>>> import numpy as np
>>> np.set_printoptions(precision=2, suppress=True, linewidth=120)
>>> W0 = np.load("data.npy")
>>> W0
array([[1., 0., 8.],
       [0., 1., 3.],
       [0., 1., 2.]])
>>> x0 = np.array([1, 2, 0])
>>> target = W0 @ x0
>>> target
array([1., 2., 2.])
>>> np.linalg.solve(W0, -3 * target)
array([-3., -6., -0.])
>>> np.linalg.solve(W0, target)
array([ 1.,  2., -0.])
>>> hat = np.triu(np.array([[0, 1, 2], [3, 1, 2], [3, 2, 0]]), 1) + np.eye(3)
>>> other = hat @ W0 @ np.linalg.inv(hat)
>>> np.trace(other), np.trace(W0)
(np.float64(4.0), np.float64(4.0))
>>> np.round(np.linalg.det(other), 2)
np.float64(-1.0)
>>> np.linalg.matrix_rank(other)
np.int64(3)
>>> w, vecs = np.linalg.eig(W0)
>>> W0 @ vecs[:, 0] - w[0] * vecs[:, 0]
array([0., 0., 0.])
>>> round(np.prod(w), 2)
np.float64(-1.0)
>>> np.sort(np.linalg.eigvals(W0 @ W0))
array([ 0.09,  1.  , 10.91])
>>> np.sort(np.linalg.eigvals(np.linalg.inv(W0)))
array([-3.3,  0.3,  1. ])
>>> Uu, sig, Vt = np.linalg.svd(W0, full_matrices=False)
>>> sig
array([8.84, 1.35, 0.08])
>>> np.round(Vt @ Vt.T, 2) + 0
array([[1., 0., 0.],
       [0., 1., 0.],
       [0., 0., 1.]])
>>> np.abs(Vt[0])
array([0.1 , 0.07, 0.99])
>>> np.cumsum(sig ** 2) / np.sum(sig ** 2)
array([0.98, 1.  , 1.  ])
>>> sig / sig[0]
array([1.  , 0.15, 0.01])
>>> np.round(Uu.T @ W0 @ Vt.T, 2) + 0
array([[8.84, 0.  , 0.  ],
       [0.  , 1.35, 0.  ],
       [0.  , 0.  , 0.08]])
>>> (sig > 1e-8).sum()
np.int64(3)
>>> np.abs(Uu[:, 0]).round(6).argmax()
np.int64(0)
>>> f = np.array([-2, 1, -1])
>>> np.cross(W0[1, :3], W0[0, :3])
array([ 8.,  3., -1.])
>>> np.correlate(W0[1], W0[0], "full")
array([ 0.,  8., 24.,  1.,  3.])
>>> np.convolve(W0[1], f)
array([ 0., -2., -5.,  2., -3.])
>>> data = np.load("case18.npy")
>>> data
array([[-2.,  1.,  1.,  1.,  1.],
       [ 1., -2.,  1.,  1.,  1.],
       [ 1.,  1., -2.,  1.,  1.],
       [ 1.,  1.,  1., -2.,  1.],
       [ 1.,  1.,  1.,  1., -2.]])
>>> (data @ data)[0]
array([ 8., -1., -1., -1., -1.])
>>> data @ (-1.0) ** np.arange(5)
array([-2.,  4., -2.,  4., -2.])
>>> np.fft.fft(data[0])
array([ 2.+0.j, -3.+0.j, -3.+0.j, -3.+0.j, -3.+0.j])
>>> np.allclose(data @ data.T, data.T @ data)
True
>>> np.sort(np.abs(np.fft.fft(data[0]))), np.sort(np.linalg.svd(data, compute_uv=False))
(array([2., 3., 3., 3., 3.]), array([2., 3., 3., 3., 3.]))
>>> f, v = data[2], data[0]
>>> f @ f
np.float64(8.0)
>>> p = (f @ v) / (f @ f) * f
>>> (v - p) @ f
np.float64(0.0)
>>> p
array([-0.12, -0.12,  0.25, -0.12, -0.12])
>>> v - p
array([-1.88,  1.12,  0.75,  1.12,  1.12])
>>> np.outer(f, v)
array([[-2.,  1.,  1.,  1.,  1.],
       [-2.,  1.,  1.,  1.,  1.],
       [ 4., -2., -2., -2., -2.],
       [-2.,  1.,  1.,  1.,  1.],
       [-2.,  1.,  1.,  1.,  1.]])
>>> np.linalg.matrix_rank(np.outer(f, v))
np.int64(1)
